$ ipython --no-banner

In [1]: import numpy as np

In [2]: import numpy.linalg as la

In [3]: np.set_printoptions(precision=1, suppress=True, linewidth=140)

In [4]: tidy = lambda a: np.round(a, 1) + 0

In [5]: m1 = np.load("layer0.npy")

In [6]: print(m1)
[[ -6.    1.8  -0.7]
 [  4.   -1.7   0.2]
 [ 14.    0.2  -0.1]
 [  8.    2.    0.7]
 [-18.   -1.   -0.5]
 [-22.   -0.4  -0.7]
 [ 48.    0.1  -0.5]
 [ 14.   -1.8  -1.6]
 [ -4.   -0.2  -0.4]
 [-26.    1.7   0.8]]

In [7]: # column 0 dominates

In [8]: U, sv, VT = la.svd(m1)

In [9]: print(tidy(sv))
[65.7  4.3  1.9]

In [10]: print(np.argmax(sv[:-1] / (sv[1:] + 1e-6)) + 1)
1

In [11]: other = U[:, :1] @ np.diag(sv[:1]) @ VT[:1]

In [12]: print(tidy(other))
[[ -6.    0.1   0. ]
 [  4.    0.    0. ]
 [ 14.   -0.1  -0.1]
 [  8.   -0.1  -0.1]
 [-18.    0.2   0.1]
 [-22.    0.2   0.2]
 [ 48.   -0.4  -0.4]
 [ 14.   -0.1  -0.1]
 [ -4.    0.    0. ]
 [-26.    0.2   0.2]]

In [13]: print(tidy(la.norm(m1 - other) / la.norm(m1)))
0.1

In [14]: print(tidy(np.abs(m1 - other).max()))
2.1

In [15]: Xs = m1 - m1.mean(axis=0)

In [16]: U, sv, VT = la.svd(Xs, full_matrices=False)

In [17]: print(tidy(np.abs(VT[-1])))
[0.  0.3 0.9]

In [18]: print(np.searchsorted(np.cumsum(sv ** 2) / (sv ** 2).sum(), 0.9) + 1)
1

In [19]: print(la.matrix_rank(Xs))
3

In [20]: print(np.abs(VT[0]).argmax())
0

In [21]: print(tidy(VT[0] * np.sign(VT[0, np.abs(VT[0]).argmax()])))
[1. 0. 0.]

In [22]: W2 = m1[[4, 2]].astype(float)

In [23]: for _ in range(6):
    ...:     lab = la.norm(m1[:, None] - W2, axis=-1).argmin(axis=1)
    ...:     W2 = np.array([m1[lab == j].mean(axis=0) for j in range(2)])
    ...: 

In [24]: print(lab)
[0 1 1 1 0 0 1 1 0 0]

In [25]: print(np.bincount(lab))
[5 5]

In [26]: print(np.abs(W2[1] - W2[0]).argmax())
0

In [27]: lab = m1[:, 0] > np.median(m1[:, 0])

In [28]: f = m1[lab].mean(axis=0) - m1[~lab].mean(axis=0)

In [29]: print(lab.astype(int))
[0 1 1 1 0 0 1 1 0 0]

In [30]: print((((m1 - m1.mean(axis=0)) @ f > 0) == lab).mean())
1.0

In [31]: other = np.c_[m1[:, :1] @ np.array([[2]]), np.array([1, 2, 1, 1, 2, 3, 3, 2, 1, 3])]

In [32]: print(other)
[[-12.   1.]
 [  8.   2.]
 [ 28.   1.]
 [ 16.   1.]
 [-36.   2.]
 [-44.   3.]
 [ 96.   3.]
 [ 28.   2.]
 [ -8.   1.]
 [-52.   3.]]

In [33]: print(tidy(la.norm(other - m1 @ la.lstsq(m1, other)[0], axis=0)))
[0. 6.]

In [34]: print(la.matrix_rank(np.c_[m1, other]))
4

In [35]: print(tidy(la.lstsq(m1, other[:, 0])[0]))
[2. 0. 0.]

In [36]: F = np.load("arr.npy")

In [37]: print(F)
[[ 1.   1.9  0.   1.1  2.   1.9  0.   0.5 -0.9]
 [ 0.2 -1.4  1.5 -0.9  0.5  0.6 -1.3 -0.7 -0.1]
 [ 1.1 -0.8 -0.5  0.6  2.5  0.6 -1.4  1.   1. ]
 [ 0.4 -0.8  0.  -1.1  0.8  0.4 -1.1 -0.8  0.4]
 [-0.4 -0.2  1.2 -0.9 -1.   0.5 -1.  -1.2 -0.4]
 [ 1.   1.3  0.2  0.6  2.1 -0.2  0.7  0.4 -0.7]
 [ 0.3 -0.8  0.1 -0.9  0.9 -0.2  1.4  0.3 -0.1]
 [ 0.5 -0.5  1.1 -0.1  1.2 -0.3  1.2 -0.3  1.2]
 [-1.6  1.4  1.6  0.1 -3.2 -1.7 -1.   2.3 -0.4]
 [-0.6 -0.2 -0.7 -1.4 -0.7  0.5 -0.9  0.  -1. ]
 [-1.2 -1.7  0.5 -0.2 -3.1 -0.4 -0.2  0.2 -1.6]
 [-0.8  0.9  0.7  1.1 -1.3 -1.  -0.1 -0.6 -0.3]
 [-0.3 -0.2  0.2 -0.8  0.2  0.8 -2.4  2.9  0.6]
 [-2.1 -1.6 -0.4 -0.5 -4.6  0.1 -1.2 -0.6 -0.1]
 [-0.6 -1.5  2.1  1.2 -0.8 -1.8  1.1 -1.2 -0.5]
 [ 0.4  1.   0.1  1.3  1.  -1.9 -1.   0.9  2.1]
 [ 1.4  1.3 -0.4  2.2  2.8  1.4  0.7 -1.1 -1.7]
 [ 0.8 -1.3  1.2 -2.   1.3  0.9 -0.3 -0.6 -0.2]
 [ 1.  -1.  -0.4  0.7  1.7 -0.3 -0.1  1.2  1.7]
 [-0.7 -2.  -1.7 -0.3 -2.   0.1  0.5  0.1 -0.5]
 [ 0.4 -0.1  0.1  0.2  1.2  0.2  0.2  1.1 -0.3]
 [-0.6  0.9 -1.3  2.3 -1.2  0.6  2.1  1.3  0.5]
 [ 0.9 -0.6 -1.5 -1.   1.7 -2.4 -0.9  0.3 -0.7]
 [-0.4 -1.4 -2.4  0.8 -0.4  0.1 -0.2 -2.3  1.5]
 [ 2.7  0.1  0.1  0.9  5.6  0.   0.3 -0.6 -0.3]
 [-0.3 -0.6  1.   0.1 -0.6  0.8  1.3  0.3 -1.6]
 [-0.6 -0.7  1.1  0.7 -1.5 -0.1  0.4 -1.6 -0.4]
 [-1.8 -1.3 -0.4 -1.2 -3.2  1.   0.3 -1.3  1.3]
 [-0.9  1.  -0.5  0.2 -1.6 -0.7  0.7  0.   0.8]
 [ 0.6  0.7  0.6  0.   0.9 -0.2 -0.5  0.4 -1.8]]

In [38]: print(tidy(la.norm(F, axis=0)))
[ 5.6  6.   5.6  5.7 11.6  5.3  5.5  6.1  5.5]

In [39]: print(tidy(la.norm(F, 2)))
13.1

In [40]: print(tidy(la.norm(F[27] - F[13])))
2.9

In [41]: print(tidy(la.norm(F, 1)), tidy(la.norm(F, np.inf)))
51.6 13.3

In [42]: print(tidy(la.norm(F, axis=1)))
[3.8 2.8 3.6 2.2 2.5 2.9 2.1 2.5 5.2 2.3 4.1 2.5 4.  5.5 3.9 3.7 4.8 3.3 3.2 3.5 1.7 4.  3.8 4.  6.3 2.6 2.8 4.6 2.5 2.4]

In [43]: G = np.cov(F, rowvar=False)

In [44]: print(tidy(F.std(axis=0)))
[1.  1.1 1.  1.  2.1 1.  1.  1.1 1. ]

In [45]: print(tidy(np.corrcoef(F.T)))
[[ 1.   0.3  0.   0.2  1.   0.1  0.1  0.1  0. ]
 [ 0.3  1.   0.1  0.5  0.3  0.   0.1  0.4 -0.1]
 [ 0.   0.1  1.  -0.1  0.  -0.1  0.   0.  -0.3]
 [ 0.2  0.5 -0.1  1.   0.2 -0.1  0.4  0.   0. ]
 [ 1.   0.3  0.   0.2  1.   0.1  0.   0.1  0. ]
 [ 0.1  0.  -0.1 -0.1  0.1  1.   0.  -0.1 -0.1]
 [ 0.1  0.1  0.   0.4  0.   0.   1.  -0.2 -0.1]
 [ 0.1  0.4  0.   0.   0.1 -0.1 -0.2  1.   0.1]
 [ 0.  -0.1 -0.3  0.   0.  -0.1 -0.1  0.1  1. ]]

In [46]: print(tidy(G))
[[ 1.1  0.3  0.   0.2  2.2  0.1  0.1  0.1  0. ]
 [ 0.3  1.2  0.1  0.6  0.7  0.   0.1  0.4 -0.2]
 [ 0.   0.1  1.1 -0.1 -0.1 -0.1  0.   0.  -0.3]
 [ 0.2  0.6 -0.1  1.1  0.5 -0.1  0.5  0.1  0. ]
 [ 2.2  0.7 -0.1  0.5  4.6  0.3  0.1  0.2  0. ]
 [ 0.1  0.  -0.1 -0.1  0.3  1.   0.  -0.1 -0.1]
 [ 0.1  0.1  0.   0.5  0.1  0.   1.  -0.3 -0.1]
 [ 0.1  0.4  0.   0.1  0.2 -0.1 -0.3  1.3  0.1]
 [ 0.  -0.2 -0.3  0.   0.  -0.1 -0.1  0.1  1. ]]

In [47]: print(tidy(np.polyfit(F[:, 0], F[:, 2], 1)))
[0.  0.1]

In [48]: rng = np.random.default_rng(17917)

In [49]: K = rng.normal(size=(11, 5))

In [50]: K = 5 * K / la.norm(K, axis=1, keepdims=True)

In [51]: print(tidy(K))
[[ 4.   2.7  1.   0.4 -0.3]
 [ 2.  -2.  -1.4 -1.4 -3.6]
 [ 3.9 -0.3 -0.6  2.1  2.1]
 [ 3.6  1.5 -3.  -0.1 -1.1]
 [ 0.7  1.2 -1.5  3.6  2.8]
 [-0.1  3.6 -0.5  2.1  2.7]
 [ 4.6 -1.6 -0.3 -0.1 -0.9]
 [ 0.3  3.1 -3.6  0.9  1.2]
 [ 0.8 -3.2 -2.7  2.5 -0.6]
 [-2.1 -1.9 -1.9  3.6 -0.3]
 [-1.7  2.3 -1.9  1.2  3.4]]

In [52]: lab = K[:, 0] > np.median(K[:, 0])

In [53]: f = K[lab].mean(axis=0) - K[~lab].mean(axis=0)

In [54]: print(((K - K.mean(axis=0)) @ f > 0).astype(int))
[1 1 1 1 0 0 1 0 0 0 0]

In [55]: print(lab.astype(int))
[1 1 1 1 0 0 1 0 0 0 0]

In [56]: print((((K - K.mean(axis=0)) @ f > 0) == lab).mean())
1.0

In [57]: print(tidy(f))
[ 4.  -0.8  1.2 -2.1 -2.3]

In [58]: lab = rng.permutation(5)

In [59]: other = K[:, lab] * rng.choice([-1, 1], 5)

In [60]: print(tidy(other))
[[ 0.4  2.7 -4.  -0.3  1. ]
 [-1.4 -2.  -2.  -3.6 -1.4]
 [ 2.1 -0.3 -3.9  2.1 -0.6]
 [-0.1  1.5 -3.6 -1.1 -3. ]
 [ 3.6  1.2 -0.7  2.8 -1.5]
 [ 2.1  3.6  0.1  2.7 -0.5]
 [-0.1 -1.6 -4.6 -0.9 -0.3]
 [ 0.9  3.1 -0.3  1.2 -3.6]
 [ 2.5 -3.2 -0.8 -0.6 -2.7]
 [ 3.6 -1.9  2.1 -0.3 -1.9]
 [ 1.2  2.3  1.7  3.4 -1.9]]

In [61]: U, _, VT = la.svd(K.T @ other)

In [62]: print(tidy(la.lstsq(K, other)[0]))
[[ 0.  0. -1.  0.  0.]
 [ 0.  1.  0.  0.  0.]
 [ 0.  0.  0.  0.  1.]
 [ 1.  0.  0.  0.  0.]
 [ 0.  0.  0.  1.  0.]]

In [63]: print(lab)
[3 1 0 4 2]

In [64]: T = np.stack([F, 2 * F, F[::-1]])

In [65]: print(tidy(la.norm(T, axis=(1, 2))))
[19.8 39.5 19.8]

In [66]: print(tidy(np.einsum("bij,cij->bc", T, T)))
[[ 390.1  780.3   -7.2]
 [ 780.3 1560.6  -14.4]
 [  -7.2  -14.4  390.1]]

In [67]: print(T.shape)
(3, 30, 9)

In [68]: W2 = K[[4, 8]].astype(float)

In [69]: for _ in range(4):
    ...:     lab = la.norm(K[:, None] - W2, axis=-1).argmin(axis=1)
    ...:     W2 = np.array([K[lab == j].mean(axis=0) for j in range(2)])
    ...: 

In [70]: print(lab)
[0 1 0 1 0 0 1 0 1 1 0]

In [71]: print(tidy(W2))
[[ 1.2  2.1 -1.2  1.7  2. ]
 [ 1.8 -1.4 -1.9  0.9 -1.3]]

In [72]: q, evecs = la.qr(K[:, :4])[0], la.qr(K[:, 4:])[0]

In [73]: sv = la.svd(q.T @ evecs, compute_uv=False)

In [74]: print(tidy(sv))
[0.9]

In [75]: mat = np.array([[2, 1, 0, 0], [0, 2, 1, 0], [0, 0, 2, 1], [1, 0, 0, 2]])

In [76]: q = mat.astype(float).copy()

In [77]: for j in range(4):
    ...:     q[:, j] -= q[:, :j] @ (q[:, :j].T @ q[:, j])
    ...:     q[:, j] /= la.norm(q[:, j])
    ...: 

In [78]: print(tidy(q.T @ mat))
[[ 2.2  0.9  0.   0.9]
 [ 0.   2.   1.  -0.4]
 [ 0.   0.   2.   1.2]
 [ 0.   0.   0.   1.6]]

In [79]: th = np.sort(rng.uniform(-2, 2, 20))

In [80]: X = np.c_[th, th ** 2, th ** 3] @ np.array([[4, -2, 8, -8, 2, -3, 6, 0, -6],
    ...:     [-6, 5, 9, 2, -3, 0, -9, -5, -7],
    ...:     [-9, 9, 1, -3, -9, 0, 7, -4, 2]])

In [81]: print(tidy(X))
[[ 35.3 -42.9  11.   44.9  50.5   5.8 -96.5  10.4 -29.3]
 [ 23.3 -29.9   8.3  36.5  36.1   5.3 -76.3   6.3 -21.9]
 [ 17.6 -23.6   6.8  32.2  29.1   5.  -66.    4.4 -18.2]
 [ 10.  -15.1   4.6  25.8  19.5   4.4 -51.    2.  -12.8]
 [  5.1  -9.5   2.9  21.1  13.1   4.  -40.1   0.5  -9. ]
 [ -0.7  -2.4   0.2  13.6   4.6   3.1 -23.3  -0.9  -3.4]
 [ -2.2  -0.3  -0.9  10.3   1.8   2.6 -16.3  -1.2  -1.3]
 [ -2.3  -0.1  -1.    9.9   1.5   2.5 -15.5  -1.2  -1.1]
 [ -2.6   0.7  -1.5   7.7   0.3   2.1 -11.2  -1.1   0. ]
 [ -1.9   1.   -1.8   3.4  -0.7   1.1  -3.8  -0.5   1.2]
 [ -1.3   0.7  -1.5   2.4  -0.6   0.8  -2.4  -0.3   1.1]
 [ -0.8   0.4  -1.1   1.4  -0.4   0.5  -1.2  -0.1   0.8]
 [ -0.3   0.2  -0.5   0.5  -0.1   0.2  -0.4   0.    0.4]
 [ -0.1   0.1  -0.2   0.2   0.    0.1  -0.1   0.    0.1]
 [ -0.3   1.    5.6  -3.5  -0.5  -1.4   1.5  -1.4  -4. ]
 [ -3.5   4.5  10.7  -5.8  -3.4  -2.2   2.3  -4.1  -7.2]
 [ -8.8   9.8  16.2  -8.2  -8.1  -2.8   3.5  -7.6 -10.1]
 [ -9.8  10.8  17.   -8.6  -9.   -2.9   3.7  -8.3 -10.5]
 [-57.5  57.9  45.9 -23.3 -52.   -5.2  19.6 -35.6 -21. ]
 [-82.2  82.3  57.5 -30.4 -74.7  -5.9  29.6 -48.9 -23.5]]

In [82]: # rows and columns are dependent

In [83]: print(np.abs(np.diag(la.qr(X)[1])) > 1e-9)
[ True  True  True False False False False False False]

In [84]: print(la.lstsq(X[:-1].T, X[-1])[2])
3

In [85]: arr = np.load("dump.npy")

In [86]: print(arr)
[[-2.  1.  1.  1.  1.  1.  1.  1.  1.  1.]
 [ 1. -2.  1.  1.  1.  1.  1.  1.  1.  1.]
 [ 1.  1. -2.  1.  1.  1.  1.  1.  1.  1.]
 [ 1.  1.  1. -2.  1.  1.  1.  1.  1.  1.]
 [ 1.  1.  1.  1. -2.  1.  1.  1.  1.  1.]
 [ 1.  1.  1.  1.  1. -2.  1.  1.  1.  1.]
 [ 1.  1.  1.  1.  1.  1. -2.  1.  1.  1.]
 [ 1.  1.  1.  1.  1.  1.  1. -2.  1.  1.]
 [ 1.  1.  1.  1.  1.  1.  1.  1. -2.  1.]
 [ 1.  1.  1.  1.  1.  1.  1.  1.  1. -2.]]

In [87]: x = np.array([1, 0, 2, 1, 1, 2, 1, 0, 2, 0])

In [88]: y = arr @ x

In [89]: beta, lr = np.zeros(10), 1 / la.norm(arr, 2) ** 2

In [90]: for i in range(250):
    ...:     beta -= lr * arr.T @ (arr @ beta - y)
    ...:     if i % 50 == 0: print(i, round(la.norm(arr @ beta - y), 1))
    ...: 
0 6.0
50 0.0
100 0.0
150 0.0
200 0.0

In [91]: print(tidy(la.cond(arr)))
2.3

In [92]: print(arr @ np.ones(10))
[7. 7. 7. 7. 7. 7. 7. 7. 7. 7.]

In [93]: print(np.fft.fft(arr[0]))
[ 7.+0.j -3.+0.j -3.+0.j -3.+0.j -3.+0.j -3.+0.j -3.+0.j -3.+0.j -3.+0.j -3.+0.j]

In [94]: print((arr @ arr)[0])
[13.  4.  4.  4.  4.  4.  4.  4.  4.  4.]

In [95]: print(np.allclose(arr @ arr.T, arr.T @ arr))
True

In [96]: print([round(float(la.det(arr[:i, :i])), 2) + 0 for i in range(1, 11)])
[-2.0, 3.0, 0.0, -27.0, 162.0, -729.0, 2916.0, -10935.0, 39366.0, -137781.0]

In [97]: print(tidy(la.eigvalsh(arr).min()))
-3.0
